% python3 -q
>>> import numpy as np
>>> import numpy.linalg as la
>>> np.set_printoptions(suppress=True, linewidth=200)
>>> def rd(a):
...     return np.round(a, 3) + 0
... 
>>> E = np.loadtxt("m.csv", delimiter=",")
>>> print(E)
[[ -1.   -1.5   0.4   1.1  -0.9  -0.4]
 [  1.6  -0.6  -0.3   0.8   1.3  -0.4]
 [  0.1   1.7  -0.6   1.4  -0.6  -1.2]
 [  0.8   0.2  -1.1   0.3  -0.6  -1. ]
 [  6.    2.   14.  -18.  -32.  -12. ]
 [  1.8   0.   -1.4   0.7   0.2  -2.4]
 [  0.4  -0.2  -1.   -1.6  -0.7   0.3]
 [  1.4  -1.    0.2   0.9  -0.4   1.7]
 [  1.5  -0.8   0.3   0.8  -1.6   1. ]
 [  1.   -0.4   0.4  -0.5   0.8  -0.4]
 [  0.7  -1.2  -1.   -0.5  -1.9  -0.2]
 [  0.2   1.1  -0.8  -1.3   1.8   0.4]
 [  1.8  -1.1   0.5  -1.    0.2   0.6]
 [ -0.8  -0.3   2.    0.5   2.2  -0.2]
 [ -0.4   1.4  -0.6  -0.6   1.2   0.6]
 [  0.9  -0.6  -0.2   0.9   1.   -0.1]
 [ -1.    0.5  -1.5  -1.   -0.3  -0.3]
 [  0.4  -0.5  -0.4  -0.5   0.8   1.7]
 [ -0.3  -0.5  -0.8  -0.3   1.1   0.5]
 [ -0.1  -0.8   0.2  -0.5   1.1   0.2]]
>>> Ac = (E - E.mean(axis=0)) / E.std(axis=0)
>>> print(rd(Ac.std(axis=0)))
[1. 1. 1. 1. 1. 1.]
>>> c = la.lstsq(np.delete(Ac, 2, axis=1), Ac[:, 2])[0]
>>> print(np.abs(c).argmax())
3
>>> print(rd(c))
[-0.01  -0.102 -0.386 -0.509 -0.13 ]
>>> rng = np.random.default_rng(23)
>>> lab = rng.integers(0, 2, 5)
>>> m1 = np.array([[-2, 0, 0, -2, 1],
...     [-2, 3, 3, 3, 2],
...     [3, -1, -3, -3, 1],
...     [0, -2, 0, -2, 0],
...     [1, -1, -3, -2, 0]]) * (lab[:, None] == lab)
>>> print(m1)
[[-2  0  0  0  1]
 [ 0  3  0  3  0]
 [ 3  0 -3  0  1]
 [ 0 -2  0 -2  0]
 [ 1  0 -3  0  0]]
>>> # rank 4
>>> print((m1 - m1.T) / 2)
[[ 0.   0.  -1.5  0.   0. ]
 [ 0.   0.   0.   2.5  0. ]
 [ 1.5  0.   0.   0.   2. ]
 [ 0.  -2.5  0.   0.   0. ]
 [ 0.   0.  -2.   0.   0. ]]
>>> print(m1 @ m1)
[[  5   0  -3   0  -2]
 [  0   3   0   3   0]
 [-14   0   6   0   0]
 [  0  -2   0  -2   0]
 [-11   0   9   0  -2]]
>>> hat = np.triu(np.array([[3, 0, -2, 0, 2],
...     [-3, 2, 2, -2, -3],
...     [3, 3, 0, -2, -2],
...     [0, -3, -1, -2, 1],
...     [2, 3, 1, -3, 3]]), 1) + np.eye(5)
>>> M2 = hat @ m1 @ la.inv(hat)
>>> print(rd(np.poly(M2)))
[  1.   4.   3.   4. -12.   0.]
>>> print(hat @ m1 - m1 @ hat)
[[ -4.   0.  -4.   0.   2.]
 [  3.   4.  -3.  10.   8.]
 [ -2.   4.  12.  -2. -12.]
 [  1.   0.   1.  -4.  -4.]
 [  0.   0.   2.  -6.  -8.]]
>>> print(np.trace(M2), np.trace(m1))
-4.0 -4
>>> print(la.matrix_rank(M2))
4
>>> print([round(float(x), 3) for x in la.svd(m1, compute_uv=False)[:3]])
[5.338, 5.099, 2.085]
>>> print(np.argsort(-la.norm(m1, axis=0).round(6), kind="stable")[:3])
[2 0 1]
>>> lab = rng.permutation(5)
>>> print(lab)
[3 2 4 1 0]
>>> M2 = m1[lab][:, lab]
>>> print(M2)
[[-2  0  0 -2  0]
 [ 0 -3  1  0  3]
 [ 0 -3  0  0  1]
 [ 3  0  0  3  0]
 [ 0  0  1  0 -2]]
>>> print(np.allclose(M2, m1))
False
>>> print(np.diag(M2))
[-2 -3  0  3 -2]
>>> th = np.radians(15)
>>> r_ = np.eye(5)
>>> r_[1, 1] = r_[0, 0] = np.cos(th)
>>> r_[1, 0], r_[0, 1] = -np.sin(th), np.sin(th)
>>> print(rd(r_))
[[ 0.966  0.259  0.     0.     0.   ]
 [-0.259  0.966  0.     0.     0.   ]
 [ 0.     0.     1.     0.     0.   ]
 [ 0.     0.     0.     1.     0.   ]
 [ 0.     0.     0.     0.     1.   ]]
>>> M2 = m1 @ r_.T
>>> print(np.allclose(m1 @ m1.T, M2 @ M2.T))
True
>>> print(rd(la.det(r_)), rd(np.trace(r_)))
1.0 4.932
>>> print(rd(np.abs(M2 - m1).max(axis=0)))
[0.776 0.776 0.    0.    0.   ]
>>> print(np.allclose(la.norm(m1, axis=1), la.norm(M2, axis=1)))
True
>>> print(rd(M2))
[[-1.932  0.518  0.     0.     1.   ]
 [ 0.776  2.898  0.     3.     0.   ]
 [ 2.898 -0.776 -3.     0.     1.   ]
 [-0.518 -1.932  0.    -2.     0.   ]
 [ 0.966 -0.259 -3.     0.     0.   ]]
>>> arr = np.load("run3.npy")
>>> print(rd(arr))
[[-0.538 -0.488  0.687 -0.012]
 [-0.423 -0.523 -0.706 -0.221]
 [-0.692  0.56  -0.137  0.435]
 [ 0.231 -0.419 -0.102  0.873]]
>>> # keeps lengths
>>> print(rd(arr[:, 3] @ arr[:, 1]))
0.0
>>> print(rd(arr.T @ arr))
[[1. 0. 0. 0.]
 [0. 1. 0. 0.]
 [0. 0. 1. 0.]
 [0. 0. 0. 1.]]
>>> print(rd(arr @ arr.T))
[[1. 0. 0. 0.]
 [0. 1. 0. 0.]
 [0. 0. 1. 0.]
 [0. 0. 0. 1.]]
>>> print(rd(la.norm(arr, axis=0)))
[1. 1. 1. 1.]
>>> print(rd(la.pinv(arr)))
[[-0.538 -0.423 -0.692  0.231]
 [-0.488 -0.523  0.56  -0.419]
 [ 0.687 -0.706 -0.137 -0.102]
 [-0.012 -0.221  0.435  0.873]]
>>> print(rd(np.einsum("ij,ji->", arr, arr)))
0.106
>>> print(rd(np.poly(arr)))
[ 1.     0.326  0.    -0.326 -1.   ]
>>> print(rd(la.det(2 * arr)), rd(la.det(arr)))
-16.0 -1.0
>>> print(rd(np.kron(np.eye(2, dtype=int), arr)))
[[-0.538 -0.488  0.687 -0.012  0.     0.     0.     0.   ]
 [-0.423 -0.523 -0.706 -0.221  0.     0.     0.     0.   ]
 [-0.692  0.56  -0.137  0.435  0.     0.     0.     0.   ]
 [ 0.231 -0.419 -0.102  0.873  0.     0.     0.     0.   ]
 [ 0.     0.     0.     0.    -0.538 -0.488  0.687 -0.012]
 [ 0.     0.     0.     0.    -0.423 -0.523 -0.706 -0.221]
 [ 0.     0.     0.     0.    -0.692  0.56  -0.137  0.435]
 [ 0.     0.     0.     0.     0.231 -0.419 -0.102  0.873]]
>>> O, r_ = la.qr(arr)
>>> print(rd(O @ r_))
[[-0.538 -0.488  0.687 -0.012]
 [-0.423 -0.523 -0.706 -0.221]
 [-0.692  0.56  -0.137  0.435]
 [ 0.231 -0.419 -0.102  0.873]]
>>> print(rd(np.abs(np.diag(r_))))
[1. 1. 1. 1.]
>>> print(O.shape, r_.shape)
(4, 4) (4, 4)
>>> print(abs(r_[0, 0]), rd(la.norm(arr[:, 0])))
1.0 1.0
>>> print(rd(r_))
[[1. 0. 0. 0.]
 [0. 1. 0. 0.]
 [0. 0. 1. 0.]
 [0. 0. 0. 1.]]
>>> left, sigma, Vt = la.svd(m1)
>>> print(rd(sigma))
[5.338 5.099 2.085 1.078 0.   ]
>>> print(np.argmax(sigma[:-1] / (sigma[1:] + 1e-6)) + 1)
4
>>> M2 = left[:, :4] @ np.diag(sigma[:4]) @ Vt[:4]
>>> print(rd(M2))
[[-2.  0.  0.  0.  1.]
 [ 0.  3.  0.  3.  0.]
 [ 3.  0. -3.  0.  1.]
 [ 0. -2.  0. -2.  0.]
 [ 1.  0. -3.  0.  0.]]
>>> print(la.matrix_rank(M2))
4
>>> print(rd(la.norm(arr, 1)), rd(la.norm(arr, np.inf)))
1.989 1.873
>>> print(rd(la.norm(arr[0] - arr[2])))
1.414
>>> print(rd(arr[0] @ arr[2]))
0.0
>>> print(rd(la.norm(arr, axis=1)))
[1. 1. 1. 1.]
>>> print(rd(la.norm(arr) ** 2 / la.norm(arr, 2) ** 2))
4.0
>>> W0 = np.array([[0.4, 0.3, -0.6, 0.5, 0.5, -0.2],
...     [-1.0, -0.1, 1.1, -0.1, -0.8, 0.9],
...     [-1.0, -0.5, 0.0, 0.4, -0.1, 1.1],
...     [-0.2, 0.5, -1.9, 0.6, 0.1, -0.6],
...     [1.0, -1.9, 0.3, -0.6, 0.8, 0.0],
...     [-1.1, 1.2, -1.1, -2.5, -0.4, -0.2],
...     [1.0, 1.1, 0.1, -0.5, -1.1, 1.7]])
>>> print(W0)
[[ 0.4  0.3 -0.6  0.5  0.5 -0.2]
 [-1.  -0.1  1.1 -0.1 -0.8  0.9]
 [-1.  -0.5  0.   0.4 -0.1  1.1]
 [-0.2  0.5 -1.9  0.6  0.1 -0.6]
 [ 1.  -1.9  0.3 -0.6  0.8  0. ]
 [-1.1  1.2 -1.1 -2.5 -0.4 -0.2]
 [ 1.   1.1  0.1 -0.5 -1.1  1.7]]
>>> x = np.array([-3, -2, -2, 2, -3, -2])
>>> y = W0 @ x
>>> c, lr = np.zeros(6), 1 / la.norm(W0, 2) ** 2
>>> for i in range(60):
...     c -= lr * W0.T @ (W0 @ c - y)
...     if i % 10 == 0: print(i, round(la.norm(W0 @ c - y), 3))
... 
0 5.69
10 1.562
20 1.307
30 1.102
40 0.93
50 0.785
>>> print(rd(c))
[-3.143 -1.442 -1.747  1.948 -1.764 -1.535]
>>> print(rd(la.cond(W0)))
7.708
>>> M2 = np.c_[W0[:, :4] @ np.array([[4, -1, 5, -4], [5, -5, 2, 5], [-4, 4, -5, -4], [2, 1, 2, -3]]), np.array([1, -1, -3, 3, 2, -3, 1])]
>>> print(rd(M2))
[[  6.5  -3.8   6.6   0.8   1. ]
 [ -9.1   5.8 -10.9  -0.6  -1. ]
 [ -5.7   3.9  -5.2   0.3  -3. ]
 [ 10.5  -9.3  10.7   9.1   3. ]
 [ -7.9   9.1  -1.5 -12.9   2. ]
 [  1.  -11.8  -2.6  22.3  -3. ]
 [  8.1  -6.6   5.7   2.6   1. ]]
>>> print(rd(la.norm(M2 - W0 @ la.lstsq(W0, M2)[0], axis=0)))
[0.  0.  0.  0.  1.7]
>>> cent = 10 * np.array([[1.3, -0.4, 0.1, -0.6, 0.2],
...     [0.7, -0.9, 0.8, 0.8, -0.8],
...     [-1.3, 0.5, 0.1, 1.0, 0.9]])
>>> lab = rng.integers(0, 3, 12)
>>> M = cent[lab] + rng.normal(size=(12, 5))
>>> print(rd(M))
[[  6.465  -9.307   9.508   7.418  -8.228]
 [  6.275  -9.517   7.693   8.257  -8.294]
 [-13.355   4.383   1.09    8.656   9.052]
 [  8.31   -9.767   7.955  10.817  -8.993]
 [ 11.379  -4.427   2.807  -3.965   0.784]
 [ 13.57   -3.995   0.412  -7.946   3.025]
 [ 12.139  -3.701   1.082  -4.13    3.176]
 [ 11.845  -4.262   2.037  -7.333   1.608]
 [-12.772   3.384  -0.235   8.296   9.287]
 [-13.562   5.929   1.114  10.572   8.916]
 [  7.752  -9.103   7.018   9.183  -7.02 ]
 [-10.733   4.858   0.42    8.553   5.141]]
>>> D = la.norm(M[:, None] - M[None], axis=-1)
>>> print(rd(la.norm(M - M.mean(axis=0), axis=1)))
[13.649 13.273 19.867 15.604 12.22  16.925 13.265 15.003 19.283 21.103 12.921 16.716]
>>> print(rd(la.norm(M, axis=1)))
[18.481 18.058 18.858 20.63  13.164 16.51  13.761 14.798 18.158 20.287 18.05  15.445]
